>>> import numpy as np
>>> from numpy import linalg as LA
>>> np.set_printoptions(suppress=True, linewidth=100)
>>> def rnd(a):
...     return np.round(a, 2) + 0
... 
>>> rng = np.random.default_rng(704292)
>>> W0 = np.array([[-2, -3, -1, 2, 3, -2, 0, -2],
...     [-3, -2, -1, 2, -3, 0, 3, -2],
...     [-1, 1, 2, -2, -2, -2, -2, 0],
...     [3, -3, 0, -3, 2, -3, -1, -1],
...     [0, -1, 1, 2, -1, 0, 1, 3]]) * (rng.random((5, 8)) < 0.3)
>>> print(W0)
[[ 0  0 -1  2  3  0  0  0]
 [ 0 -2 -1  0  0  0  0  0]
 [-1  0  0  0  0  0 -2  0]
 [ 0  0  0  0  0  0 -1 -1]
 [ 0  0  1  0  0  0  0  3]]
>>> t = np.radians(36)
>>> r_ = np.eye(8)
>>> r_[7, 7] = r_[3, 3] = np.cos(t)
>>> r_[7, 3], r_[3, 7] = -np.sin(t), np.sin(t)
>>> rnd(r_)
array([[ 1.  ,  0.  ,  0.  ,  0.  ,  0.  ,  0.  ,  0.  ,  0.  ],
       [ 0.  ,  1.  ,  0.  ,  0.  ,  0.  ,  0.  ,  0.  ,  0.  ],
       [ 0.  ,  0.  ,  1.  ,  0.  ,  0.  ,  0.  ,  0.  ,  0.  ],
       [ 0.  ,  0.  ,  0.  ,  0.81,  0.  ,  0.  ,  0.  ,  0.59],
       [ 0.  ,  0.  ,  0.  ,  0.  ,  1.  ,  0.  ,  0.  ,  0.  ],
       [ 0.  ,  0.  ,  0.  ,  0.  ,  0.  ,  1.  ,  0.  ,  0.  ],
       [ 0.  ,  0.  ,  0.  ,  0.  ,  0.  ,  0.  ,  1.  ,  0.  ],
       [ 0.  ,  0.  ,  0.  , -0.59,  0.  ,  0.  ,  0.  ,  0.81]])
>>> other = W0 @ r_.T
>>> np.allclose(LA.norm(W0, axis=1), LA.norm(other, axis=1))
True
>>> np.allclose(W0 @ W0.T, other @ other.T)
True
>>> rnd(np.abs(other - W0).max(axis=0))
array([0.  , 0.  , 0.  , 1.76, 0.  , 0.  , 0.  , 1.18])
>>> rnd(LA.det(r_)), rnd(np.trace(r_))
(np.float64(1.0), np.float64(7.62))
>>> rnd(LA.norm(W0) ** 2 / LA.norm(W0, 2) ** 2)
np.float64(2.49)
>>> print(rnd(LA.norm(W0, 1)), rnd(LA.norm(W0, np.inf)))
4.0 6.0
>>> rnd(LA.norm(W0, 2))
np.float64(3.8)
>>> W0[4] @ W0[1]
np.int64(-1)
>>> K = np.loadtxt("a.csv", delimiter=",")
>>> print(K)
[[ 0.  1. -2. -1. -2.  1.  1.  0.  1.]
 [ 0.  0.  3.  3. -1.  1.  2. -1.  3.]
 [ 0.  0.  0.  3. -3. -2. -1.  2.  2.]
 [ 0.  0.  0.  0.  1.  2.  2. -3.  0.]
 [ 0.  0.  0.  0.  0.  0.  2.  1. -2.]
 [ 0.  0.  0.  0.  0.  0. -1. -2. -2.]
 [ 0.  0.  0.  0.  0.  0.  0.  0. -1.]
 [ 0.  0.  0.  0.  0.  0.  0.  0. -1.]
 [ 0.  0.  0.  0.  0.  0.  0.  0.  0.]]
>>> x = np.array([2, 1, 4, 2, 3, 2, 5, 1, 5])
>>> (K @ x).argmax()
np.int64(1)
>>> K * x
array([[  0.,   1.,  -8.,  -2.,  -6.,   2.,   5.,   0.,   5.],
       [  0.,   0.,  12.,   6.,  -3.,   2.,  10.,  -1.,  15.],
       [  0.,   0.,   0.,   6.,  -9.,  -4.,  -5.,   2.,  10.],
       [  0.,   0.,   0.,   0.,   3.,   4.,  10.,  -3.,   0.],
       [  0.,   0.,   0.,   0.,   0.,   0.,  10.,   1., -10.],
       [  0.,   0.,   0.,   0.,   0.,   0.,  -5.,  -2., -10.],
       [  0.,   0.,   0.,   0.,   0.,   0.,   0.,   0.,  -5.],
       [  0.,   0.,   0.,   0.,   0.,   0.,   0.,   0.,  -5.],
       [  0.,   0.,   0.,   0.,   0.,   0.,   0.,   0.,   0.]])
>>> LA.norm(K @ x) <= LA.norm(K, 2) * LA.norm(x) + 1e-9
np.True_
>>> print(K @ np.eye(9)[5])
[ 1.  1. -2.  2.  0.  0.  0.  0.  0.]
>>> K @ (2 * x)
array([ -6.,  82.,   0.,  28.,   2., -34., -10., -10.,   0.])
>>> print(K @ np.ones(9))
[-1. 10.  1.  2.  1. -5. -1. -1.  0.]
>>> rnd(LA.svd(K, compute_uv=False))
array([7.03, 5.93, 3.83, 3.04, 2.57, 0.92, 0.21, 0.  , 0.  ])
>>> np.abs(K).max()
np.float64(3.0)
>>> rnd(K.mean(axis=0))
array([ 0.  ,  0.11,  0.11,  0.56, -0.56,  0.22,  0.56, -0.33,  0.  ])
>>> LA.matrix_rank(K)
np.int64(7)
>>> K.sum(axis=1)
array([-1., 10.,  1.,  2.,  1., -5., -1., -1.,  0.])
>>> K.shape
(9, 9)
>>> K - K[0]
array([[ 0.,  0.,  0.,  0.,  0.,  0.,  0.,  0.,  0.],
       [ 0., -1.,  5.,  4.,  1.,  0.,  1., -1.,  2.],
       [ 0., -1.,  2.,  4., -1., -3., -2.,  2.,  1.],
       [ 0., -1.,  2.,  1.,  3.,  1.,  1., -3., -1.],
       [ 0., -1.,  2.,  1.,  2., -1.,  1.,  1., -3.],
       [ 0., -1.,  2.,  1.,  2., -1., -2., -2., -3.],
       [ 0., -1.,  2.,  1.,  2., -1., -1.,  0., -2.],
       [ 0., -1.,  2.,  1.,  2., -1., -1.,  0., -2.],
       [ 0., -1.,  2.,  1.,  2., -1., -1.,  0., -1.]])
>>> rk = LA.matrix_rank(K)
>>> print(rk)
7
>>> ns = LA.svd(K)[2][rk:].T
>>> LA.matrix_rank(K.T @ K), LA.matrix_rank(K @ K.T)
(np.int64(7), np.int64(7))
>>> rnd(ns @ ns.T)
array([[ 1.  ,  0.  ,  0.  ,  0.  ,  0.  ,  0.  ,  0.  ,  0.  ,  0.  ],
       [ 0.  ,  0.82, -0.05,  0.19,  0.29, -0.15,  0.  ,  0.  ,  0.  ],
       [ 0.  , -0.05,  0.  , -0.01, -0.02,  0.01,  0.  ,  0.  ,  0.  ],
       [ 0.  ,  0.19, -0.01,  0.05,  0.07, -0.03,  0.  ,  0.  ,  0.  ],
       [ 0.  ,  0.29, -0.02,  0.07,  0.1 , -0.05,  0.  ,  0.  ,  0.  ],
       [ 0.  , -0.15,  0.01, -0.03, -0.05,  0.03,  0.  ,  0.  ,  0.  ],
       [ 0.  ,  0.  ,  0.  ,  0.  ,  0.  ,  0.  ,  0.  ,  0.  ,  0.  ],
       [ 0.  ,  0.  ,  0.  ,  0.  ,  0.  ,  0.  ,  0.  ,  0.  ,  0.  ],
       [ 0.  ,  0.  ,  0.  ,  0.  ,  0.  ,  0.  ,  0.  ,  0.  ,  0.  ]])
>>> [int(LA.matrix_rank(K[:, :j + 1])) for j in range(9)]
[0, 1, 2, 3, 4, 4, 5, 6, 7]
>>> [int(LA.matrix_rank(K[:i])) for i in range(1, len(K) + 1)]
[1, 2, 3, 4, 5, 6, 7, 7, 7]
>>> print(rnd(LA.norm(K, 2) / LA.norm(K)))
0.65
>>> LA.matrix_rank(K, rtol=0.1)
np.int64(6)
>>> np.argsort(-LA.norm(K, axis=0).round(6), kind="stable")[:3]
array([8, 3, 7])
>>> LA.cond(K) > 100
np.True_
>>> other = np.array([[2, 0],
...     [2, 3],
...     [0, 1],
...     [1, 3],
...     [0, 3],
...     [3, 0],
...     [0, 3],
...     [3, 1],
...     [1, 3]])
>>> np.vstack([K, other.T]).shape
(11, 9)
>>> np.einsum("ik,kj->ji", K, other)
array([[  5.,   6.,   5.,  -3.,   1.,  -8.,  -1.,  -1.,   0.],
       [ -2.,  23.,   5.,   6.,   1., -11.,  -3.,  -3.,   0.]])
>>> K @ other
array([[  5.,  -2.],
       [  6.,  23.],
       [  5.,   5.],
       [ -3.,   6.],
       [  1.,   1.],
       [ -8., -11.],
       [ -1.,  -3.],
       [ -1.,  -3.],
       [  0.,   0.]])
>>> A = np.load("layer15.npy")
>>> print(A)
[[-39   2  -1   5]
 [  8  34   9  -8]
 [  4  -1  -5  -2]
 [ -2  -6  -8   8]]
>>> vals, V = LA.eig(A)
>>> rnd(np.sort(LA.eigvals(A.T)))
array([-39.02,  -5.77,   7.09,  35.7 ])
>>> rnd(A @ V[:, 0] - vals[0] * V[:, 0])
array([0., 0., 0., 0.])
>>> print(A.reshape(-1, 2))
[[-39   2]
 [ -1   5]
 [  8  34]
 [  9  -8]
 [  4  -1]
 [ -5  -2]
 [ -2  -6]
 [ -8   8]]
>>> A.reshape(2, -1)
array([[-39,   2,  -1,   5,   8,  34,   9,  -8],
       [  4,  -1,  -5,  -2,  -2,  -6,  -8,   8]])
>>> T = A.reshape(4, 2, -1)
>>> T.sum(axis=1)
array([[-40,   7],
       [ 17,  26],
       [ -1,  -3],
       [-10,   2]])
>>> np.einsum("ihd,ihd->ih", T, T)
array([[1525,   26],
       [1220,  145],
       [  17,   29],
       [  40,  128]])
>>> np.swapaxes(T, 1, 2)[0]
array([[-39,  -1],
       [  2,   5]])
>>> np.einsum("ihd,jhd->hij", T, T).shape
(2, 4, 4)
>>> P = np.triu(np.array([[2, 4, 5, 2], [8, 6, 8, 2], [6, 4, 4, 6], [5, 6, 0, 3]]), 1) + np.eye(4)
>>> other = P @ A @ LA.inv(P)
>>> other
array([[    9.,    85.,  -731.,  4177.],
       [   36.,  -130.,   813., -4698.],
       [   -8.,    -5.,    27.,   -90.],
       [   -2.,     2.,   -14.,    92.]])
>>> LA.matrix_rank(other)
np.int64(4)
>>> rnd(np.poly(other))
array([    1.,     2., -1438.,  1703., 56914.])
>>> other = A[0, 0] * A[1:] - np.outer(A[1:, 0], A[0])
>>> other
array([[    0, -1342,  -343,   272],
       [    0,    31,   199,    58],
       [    0,   238,   310,  -302]])
>>> print(LA.matrix_rank(other), LA.matrix_rank(A))
3 4
>>> E = np.load("x.npy")
>>> print(E)
[[ 2  0 -1  0 -2  3]
 [ 3  2  0 -1  0 -2]
 [-2  3  2  0 -1  0]
 [ 0 -2  3  2  0 -1]
 [-1  0 -2  3  2  0]
 [ 0 -1  0 -2  3  2]]
>>> x = np.array([6, 2, 5, 2, 3, 7])
>>> target = E @ x
>>> c, lr = np.zeros(6), 1 / LA.norm(E, 2) ** 2
>>> for i in range(250):
...     c -= lr * E.T @ (E @ c - target)
...     if i % 50 == 0: print(i, round(LA.norm(E @ c - target), 2))
... 
0 18.62
50 0.01
100 0.0
150 0.0
200 0.0
>>> rnd(LA.cond(E))
np.float64(2.65)
>>> rnd(c)
array([6., 2., 5., 2., 3., 7.])
>>> np.allclose(E @ E.T, E.T @ E)
True
>>> (E @ E)[0]
array([  8,  -6,   0, -12,   2,  12])
>>> E @ (-1.0) ** np.arange(6)
array([-4.,  4., -4.,  4., -4.,  4.])
>>> x = np.array([2, 1, 2, 2, 2, 1])
>>> (E @ x).argmax()
np.int64(3)
>>> E @ (2 * x)
array([ 2,  8,  2, 14,  8,  6])
>>> np.einsum("ij,j->i", E, x)
array([1, 4, 1, 7, 4, 3])
>>> np.sign((E @ x).round(6))
array([1, 1, 1, 1, 1, 1])
>>> other = LA.inv(E)
>>> (np.abs(other) > 1e-9).astype(int)
array([[1, 1, 1, 1, 1, 1],
       [1, 1, 1, 1, 1, 1],
       [1, 1, 1, 1, 1, 1],
       [1, 1, 1, 1, 1, 1],
       [1, 1, 1, 1, 1, 1],
       [1, 1, 1, 1, 1, 1]])
>>> np.allclose(other, E.T)
False
>>> rnd(LA.cond(E))
np.float64(2.65)
>>> rnd(other)
array([[ 0.14,  0.21, -0.05,  0.11,  0.04,  0.05],
       [ 0.05,  0.14,  0.21, -0.05,  0.11,  0.04],
       [ 0.04,  0.05,  0.14,  0.21, -0.05,  0.11],
       [ 0.11,  0.04,  0.05,  0.14,  0.21, -0.05],
       [-0.05,  0.11,  0.04,  0.05,  0.14,  0.21],
       [ 0.21, -0.05,  0.11,  0.04,  0.05,  0.14]])
>>> rnd(np.trace(other))
np.float64(0.86)
>>> rnd(np.sort(np.abs(LA.eigvals(other))))
array([0.19, 0.19, 0.25, 0.25, 0.25, 0.5 ])
>>> rnd(np.abs(LA.eigvals(other)).max())
np.float64(0.5)
>>> rnd((other - other.T) / 2)
array([[ 0.  ,  0.08, -0.04,  0.  ,  0.04, -0.08],
       [-0.08,  0.  ,  0.08, -0.04,  0.  ,  0.04],
       [ 0.04, -0.08,  0.  ,  0.08, -0.04,  0.  ],
       [ 0.  ,  0.04, -0.08,  0.  ,  0.08, -0.04],
       [-0.04,  0.  ,  0.04, -0.08,  0.  ,  0.08],
       [ 0.08, -0.04,  0.  ,  0.04, -0.08,  0.  ]])
>>> other.inv()
Traceback (most recent call last):
  File "<python-input-97>", line 1, in <module>
    other.inv()
    ^^^^^^^^^
AttributeError: 'numpy.ndarray' object has no attribute 'inv'
>>> F = np.abs(np.array([[-8, -9, -6], [-6, 0, -1], [-9, 1, 4]])) + np.eye(3)
>>> F = F / F.sum(axis=1, keepdims=True)
>>> rnd(F)
array([[0.38, 0.38, 0.25],
       [0.75, 0.12, 0.12],
       [0.6 , 0.07, 0.33]])
>>> other = np.array([[4, 3], [0, 2], [4, 2]])
>>> rnd(np.einsum("ij,ij->i", F, F))
array([0.34, 0.59, 0.48])
>>> LA.matrix_rank(F @ other)
np.int64(2)
>>> LA.matrix_rank(np.vstack([F, other.T]))
np.int64(3)
>>> print(np.vstack([F, other.T]).shape)
(5, 3)
>>> t = np.radians(180)
>>> r_ = np.eye(3)
>>> r_[0, 0] = r_[1, 1] = np.cos(t)
>>> r_[0, 1], r_[1, 0] = -np.sin(t), np.sin(t)
>>> rnd(r_)
array([[-1.,  0.,  0.],
       [ 0., -1.,  0.],
       [ 0.,  0.,  1.]])
>>> other = F @ r_.T
>>> np.abs(other - F).max(axis=0)
array([1.5 , 0.75, 0.  ])
>>> rnd(LA.svd(F, compute_uv=False)), rnd(LA.svd(other, compute_uv=False))
(array([1.14, 0.3 , 0.17]), array([1.14, 0.3 , 0.17]))
>>> np.allclose(F, F.T)
False
>>> rnd(np.trace(F))
np.float64(0.83)
>>> rnd(LA.matrix_power(F, 4))
array([[0.53, 0.24, 0.24],
       [0.51, 0.25, 0.24],
       [0.51, 0.24, 0.24]])
>>> rnd(F @ F)
array([[0.57, 0.2 , 0.22],
       [0.45, 0.31, 0.24],
       [0.47, 0.26, 0.27]])
